$ python3 -q
>>> import numpy as np
>>> np.set_printoptions(precision=1, suppress=True, linewidth=120)
>>> E = np.loadtxt("w.csv", delimiter=",")
>>> E
array([[ 1.8, -0.3, -0.1,  0.1, -0.4, -0.3],
       [-0.3,  0.9, -0.5, -0.4, -0.1, -0.2],
       [-0.1, -0.5,  0.5, -0.2, -0.2,  0.3],
       [ 0.1, -0.4, -0.2,  1.5,  0.6,  0.3],
       [-0.4, -0.1, -0.2,  0.6,  0.8, -0.6],
       [-0.3, -0.2,  0.3,  0.3, -0.6,  1.5]])
>>> vals, evecs = np.linalg.eigh(E)
>>> x0 = np.array([4, 4, 9, -1, -3, -4])
>>> evecs * np.maximum(vals, 0) @ evecs.T
array([[ 1.8, -0.3, -0.1,  0.1, -0.4, -0.3],
       [-0.3,  0.9, -0.5, -0.4, -0.1, -0.2],
       [-0.1, -0.5,  0.5, -0.2, -0.2,  0.3],
       [ 0.1, -0.4, -0.2,  1.5,  0.6,  0.3],
       [-0.4, -0.1, -0.2,  0.6,  0.8, -0.6],
       [-0.3, -0.2,  0.3,  0.3, -0.6,  1.5]])
>>> np.round(np.linalg.eigvalsh(E[1:, 1:]), 1) + 0
array([0. , 0.2, 1. , 2. , 2. ])
>>> round(x0 @ E @ x0, 1)
np.float64(70.9)
>>> evecs * np.abs(vals) @ evecs.T
array([[ 1.8, -0.3, -0.1,  0.1, -0.4, -0.3],
       [-0.3,  0.9, -0.5, -0.4, -0.1, -0.2],
       [-0.1, -0.5,  0.5, -0.2, -0.2,  0.3],
       [ 0.1, -0.4, -0.2,  1.5,  0.6,  0.3],
       [-0.4, -0.1, -0.2,  0.6,  0.8, -0.6],
       [-0.3, -0.2,  0.3,  0.3, -0.6,  1.5]])
>>> (E + E.T) / 2
array([[ 1.8, -0.3, -0.1,  0.1, -0.4, -0.3],
       [-0.3,  0.9, -0.5, -0.4, -0.1, -0.2],
       [-0.1, -0.5,  0.5, -0.2, -0.2,  0.3],
       [ 0.1, -0.4, -0.2,  1.5,  0.6,  0.3],
       [-0.4, -0.1, -0.2,  0.6,  0.8, -0.6],
       [-0.3, -0.2,  0.3,  0.3, -0.6,  1.5]])
>>> np.allclose(E @ E.T, E.T @ E)
True
>>> np.allclose(E, E.T)
True
>>> np.trace(E)
np.float64(7.0)
>>> np.round(np.linalg.norm(E, 2) / np.linalg.norm(E), 1)
np.float64(0.6)
>>> np.linalg.cond(E) > 100
np.True_
>>> np.unique(E.round(6), axis=0).shape
(6, 6)
>>> np.linalg.lstsq(E[:-1].T, E[-1])[2]
np.int32(4)
>>> rk = np.linalg.matrix_rank(E)
>>> rk
np.int64(4)
>>> ns = np.linalg.svd(E)[2][rk:].T
>>> [int(np.linalg.matrix_rank(np.delete(E, i, axis=0))) for i in range(6)]
[4, 4, 4, 4, 4, 4]
>>> [int(np.linalg.matrix_rank(E[:, :j + 1])) for j in range(6)]
[1, 2, 3, 4, 4, 4]
>>> q, _ = np.linalg.qr(np.array([[-1.0, 0.1, 1.6],
...     [0.5, 0.4, -1.5],
...     [-1.1, -1.8, 1.9],
...     [-1.0, 0.3, 2.2],
...     [0.0, 0.9, 2.1],
...     [-1.0, 0.4, 0.0],
...     [0.0, 1.2, 0.1],
...     [-0.8, -2.9, -0.5],
...     [0.7, 0.2, -0.6]]))
>>> F = q @ q.T
>>> F.round(1) + 0
array([[ 0.2, -0.1,  0.1,  0.3,  0.1,  0.2,  0.1,  0. , -0.1],
       [-0.1,  0.1, -0.2, -0.2, -0.2,  0.1,  0. ,  0. ,  0. ],
       [ 0.1, -0.2,  0.4,  0.2,  0.1, -0.1, -0.2,  0.3, -0.1],
       [ 0.3, -0.2,  0.2,  0.3,  0.2,  0.2,  0.1, -0.1, -0.1],
       [ 0.1, -0.2,  0.1,  0.2,  0.4, -0.3,  0. , -0.3,  0. ],
       [ 0.2,  0.1, -0.1,  0.2, -0.3,  0.6,  0.2,  0. , -0.2],
       [ 0.1,  0. , -0.2,  0.1,  0. ,  0.2,  0.1, -0.2,  0. ],
       [ 0. ,  0. ,  0.3, -0.1, -0.3,  0. , -0.2,  0.6, -0.1],
       [-0.1,  0. , -0.1, -0.1,  0. , -0.2,  0. , -0.1,  0.1]])
>>> f, v = F[2], F[4]
>>> round(f @ v, 1)
np.float64(0.1)
>>> pr = (f @ v) / (f @ f) * f
>>> round((v - pr) @ f, 1)
np.float64(0.0)
>>> np.round(np.outer(f, v), 1) + 0
array([[ 0. ,  0. ,  0. ,  0. ,  0.1,  0. ,  0. ,  0. ,  0. ],
       [ 0. ,  0. ,  0. ,  0. , -0.1,  0.1,  0. ,  0.1,  0. ],
       [ 0. , -0.1,  0.1,  0.1,  0.2, -0.1,  0. , -0.1,  0. ],
       [ 0. ,  0. ,  0. ,  0. ,  0.1,  0. ,  0. , -0.1,  0. ],
       [ 0. ,  0. ,  0. ,  0. ,  0.1,  0. ,  0. ,  0. ,  0. ],
       [ 0. ,  0. ,  0. ,  0. ,  0. ,  0. ,  0. ,  0. ,  0. ],
       [ 0. ,  0. ,  0. ,  0. , -0.1,  0. ,  0. ,  0. ,  0. ],
       [ 0. , -0.1,  0. ,  0.1,  0.1, -0.1,  0. , -0.1,  0. ],
       [ 0. ,  0. ,  0. ,  0. ,  0. ,  0. ,  0. ,  0. ,  0. ]])
>>> round(np.linalg.norm(f + v) ** 2 + np.linalg.norm(f - v) ** 2, 1)
np.float64(1.7)
